In [1]: import numpy as np

In [2]: from numpy import linalg as LA

In [3]: np.set_printoptions(suppress=True, linewidth=200)

In [4]: F = np.load("test12.npy")

In [5]: print(F)
[[-2 -2 -2 -2]
 [-4 -6 -4 -6]
 [ 3  3  2  2]
 [ 6  9  4  6]]

In [6]: O, vecs = LA.qr(F[:, :1])[0], LA.qr(F[:, 1:])[0]

In [7]: sigma = LA.svd(O.T @ vecs, compute_uv=False)

In [8]: print(round(LA.norm(O @ O.T - vecs @ vecs.T, 2), 3))
1.0

In [9]: print(np.round(np.degrees(np.arccos(sigma.clip(0, 1))), 3))
[1.589]

In [10]: print(sigma.round(3))
[1.]

In [11]: vec = np.array([0, -4, -2, -5])

In [12]: print(F * vec)
[[  0   8   4  10]
 [  0  24   8  30]
 [  0 -12  -4 -10]
 [  0 -36  -8 -30]]

In [13]: print(np.sign((F @ vec).round(6)))
[ 1  1 -1 -1]

In [14]: print(F @ vec)
[ 22  62 -26 -74]

In [15]: print(LA.norm(F @ vec) <= LA.norm(F, 2) * LA.norm(vec) + 1e-9)
True

In [16]: print((F @ vec).argmax())
1

In [17]: print((F * vec).sum(axis=1))
[ 22  62 -26 -74]

In [18]: print(F @ np.eye(4)[0])
[-2. -4.  3.  6.]

In [19]: print(F @ np.ones(4))
[ -8. -20.  10.  25.]

In [20]: mat = np.loadtxt("x.csv", delimiter=",")

In [21]: print(mat)
[[ 1.325 -2.81   1.75 ]
 [-3.694  1.043  2.822]
 [ 0.28  -4.066  2.986]
 [ 1.745 -7.336  1.895]
 [ 3.29  -5.002 -0.608]
 [-1.383  0.952  3.54 ]
 [-2.341 -1.616 -0.602]
 [ 1.051 -2.84   1.173]
 [ 2.867 -4.226  1.284]
 [-2.667  2.433  2.03 ]]

In [22]: vec = np.array([1, -1, 1])

In [23]: rhs = mat @ vec

In [24]: print(rhs.round(3))
[ 5.885 -1.915  7.332 10.976  7.684  1.205 -1.327  5.064  8.377 -3.07 ]

In [25]: print(np.round(LA.solve(mat.T @ mat, mat.T @ rhs), 3))
[ 1. -1.  1.]

In [26]: rng = np.random.default_rng(7426)

In [27]: rhs = rhs + 0.3 * rng.normal(size=10)

In [28]: print(rhs.round(3))
[ 5.293 -1.652  6.94  10.467  7.877  1.355 -1.198  4.664  8.91  -2.872]

In [29]: beta, *_ = LA.lstsq(mat, rhs)

In [30]: print(round(LA.norm(rhs - mat @ beta), 3))
1.078

In [31]: print(np.round(mat.T @ (rhs - mat @ beta), 3) + 0)
[0. 0. 0.]

In [32]: print([round(float(LA.norm(LA.solve(mat.T @ mat + lam * np.eye(3), mat.T @ rhs))), 2) for lam in (0, 1, 10, 100)])
[1.7, 1.66, 1.46, 0.91]

In [33]: print(beta.round())
[ 1. -1.  1.]

In [34]: K = np.load("w.npy")

In [35]: print(K)
[[  1.758  -8.38    3.727]
 [  1.474 -10.125   3.187]
 [  7.762   0.546  10.51 ]
 [  8.538   0.266   9.065]
 [  7.365  -0.722   9.035]
 [  1.79   -9.764   5.88 ]
 [  8.264   1.36    8.911]
 [  2.265  -9.609   3.829]
 [  2.736  -7.683   3.328]
 [  1.245  -8.387   5.281]
 [  1.597  -9.38    5.584]
 [  1.569  -8.448   5.369]
 [  7.956   2.175  10.175]
 [  7.68   -0.715   9.701]
 [  9.554   0.209   9.455]
 [  8.542  -0.934   8.634]
 [  2.625  -7.356   3.074]]

In [36]: idx = K[:, 1] > np.median(K[:, 1])

In [37]: u = K[idx].mean(axis=0) - K[~idx].mean(axis=0)

In [38]: print((((K - K.mean(axis=0)) @ u > 0) == idx).mean())
1.0

In [39]: print(((K - K.mean(axis=0)) @ u > 0).astype(int))
[0 0 1 1 1 0 1 0 0 0 0 0 1 1 1 1 0]

In [40]: hat = K @ LA.solve(K.T @ K, K.T)

In [41]: print(LA.matrix_rank(np.eye(17) - hat))
14

In [42]: print(np.round(LA.eigvalsh(hat), 3) + 0)
[0. 0. 0. 0. 0. 0. 0. 0. 0. 0. 0. 0. 0. 0. 1. 1. 1.]

In [43]: def softmax(z):
    ...:     e = np.exp(z - z.max(axis=-1, keepdims=True))
    ...:     return e / e.sum(axis=-1, keepdims=True)
    ...: 

In [44]: print(np.round(softmax(K[0]), 3) + 0)
[0.122 0.    0.877]

In [45]: print(np.round(softmax(K).sum(axis=1), 3))
[1. 1. 1. 1. 1. 1. 1. 1. 1. 1. 1. 1. 1. 1. 1. 1. 1.]

In [46]: att = K @ K.T / np.sqrt(3)

In [47]: print(softmax(att).round(6).argmax(axis=1))
[ 5  5 14 14 14  5 14  5  5  5  5  5 14 14 14 14  5]

In [48]: print(np.round(softmax(att)[0] @ K, 3))
[ 1.778 -9.742  5.813]
